$ python3 -q
>>> import numpy as np
>>> np.set_printoptions(suppress=True, linewidth=160)
>>> f = np.array([0, -1])
>>> v = np.array([2, 1])
>>> F = f[:, None] + v[None, :]
>>> print(F)
[[2 1]
 [1 0]]
>>> B = np.linalg.inv(F)
>>> print(np.round(np.linalg.det(F) * B, 2))
[[-0. -1.]
 [-1.  2.]]
>>> print(np.round(np.linalg.inv(B), 2))
[[2. 1.]
 [1. 0.]]
>>> ev, V = np.linalg.eigh(F)
>>> print(np.unique(ev.round(6) + 0, return_counts=True)[1])
[1 1]
>>> print(np.round(np.abs(V[:, -1]), 2))
[0.92 0.38]
>>> print(ev.round(2))
[-0.41  2.41]
>>> print(np.abs(V[:, -1]).round(6).argmax())
0
>>> print(np.round(np.linalg.svd(F, compute_uv=False), 2))
[2.41 0.41]
>>> print(np.round(V.T @ V, 2) + 0)
[[1. 0.]
 [0. 1.]]
>>> print((ev > 1e-8).sum(), (ev < -1e-8).sum())
1 1
>>> ev, V = np.linalg.eig(F)
>>> print(ev.round(2))
[ 2.41 -0.41]
>>> print(np.round(np.sort(np.linalg.eigvals(F.T)), 2))
[-0.41  2.41]
>>> M = np.load("m.npy")
>>> print(M)
[[1.   0.5  0.25 0.12]
 [0.5  1.   0.5  0.25]
 [0.25 0.5  1.   0.5 ]
 [0.12 0.25 0.5  1.  ]]
>>> # symmetric
>>> q = M.astype(float).copy()
>>> for j in range(4):
...     q[:, j] -= q[:, :j] @ (q[:, :j].T @ q[:, j])
...     q[:, j] /= np.linalg.norm(q[:, j])
... 
>>> print(q.round(2) + 0)
[[ 0.87 -0.5   0.    0.01]
 [ 0.43  0.76 -0.49  0.  ]
 [ 0.22  0.38  0.78 -0.45]
 [ 0.1   0.19  0.39  0.89]]
>>> E = np.loadtxt("out10.csv", delimiter=",")
>>> print(E)
[[3. 0. 0.]
 [0. 3. 0.]
 [0. 0. 3.]]
>>> # 3 groups of indices that never mix
>>> rng = np.random.default_rng(5989)
>>> lab = rng.permutation(3)
>>> print(lab)
[1 0 2]
>>> B = E[lab][:, lab]
>>> print(np.diag(B))
[3. 3. 3.]
>>> print(np.trace(B))
9.0
>>> hat = np.triu(np.array([[2, 7, 0], [1, 7, 8], [5, 0, 1]]), 1) + np.eye(3)
>>> B = hat @ E @ np.linalg.inv(hat)
>>> print(np.linalg.matrix_rank(B))
3
>>> ev, V = np.linalg.eigh(E)
>>> x = np.array([1, -5, 5])
>>> print(np.abs(E).sum(axis=1).max(), np.abs(ev).max())
3.0 3.0
>>> print(np.round(np.linalg.eigvalsh(E[1:, 1:]), 2))
[3. 3.]
>>> print(np.round(V * np.sqrt(ev) @ V.T, 2))
[[1.73 0.   0.  ]
 [0.   1.73 0.  ]
 [0.   0.   1.73]]
>>> print(V * np.maximum(ev, 0) @ V.T)
[[3. 0. 0.]
 [0. 3. 0.]
 [0. 0. 3.]]
>>> print(np.round(np.linalg.norm(E, "nuc"), 2))
9.0
>>> print(np.round(np.linalg.norm(E, axis=1), 2))
[3. 3. 3.]
>>> print(round(float(np.linalg.norm(E) ** 2 / np.linalg.norm(E, 2) ** 2), 2))
3.0
>>> print(E[2] @ E[1])
0.0
>>> print(round(np.linalg.norm(E, 2), 2))
3.0
>>> data = np.array([[0.0, -2.0, 3.0], [0.0, 2.0, -1.0], [0.0, 0.0, 1.0]])
>>> rank = np.linalg.matrix_rank(data)
>>> print(rank)
2
>>> ns = np.linalg.svd(data)[2][rank:].T
>>> print(np.allclose(data @ ns, 0))
True
>>> print([int(np.linalg.matrix_rank(data[:, :j + 1])) for j in range(3)])
[0, 1, 2]
>>> mat = np.load("x.npy")
>>> print(mat)
[[-2.  1.  1.]
 [ 1. -2.  1.]
 [ 1.  1. -2.]]
>>> Uu, sig, VT = np.linalg.svd(mat)
>>> print(np.argmax(sig[:-1] / (sig[1:] + 1e-6)) + 1)
2
>>> B = Uu[:, :2] @ np.diag(sig[:2]) @ VT[:2]
>>> print(round(float(np.linalg.norm(mat - B, 2)), 2), round(sig[2], 2))
0.0 0.0
>>> print(B.round(2))
[[-2.  1.  1.]
 [ 1. -2.  1.]
 [ 1.  1. -2.]]
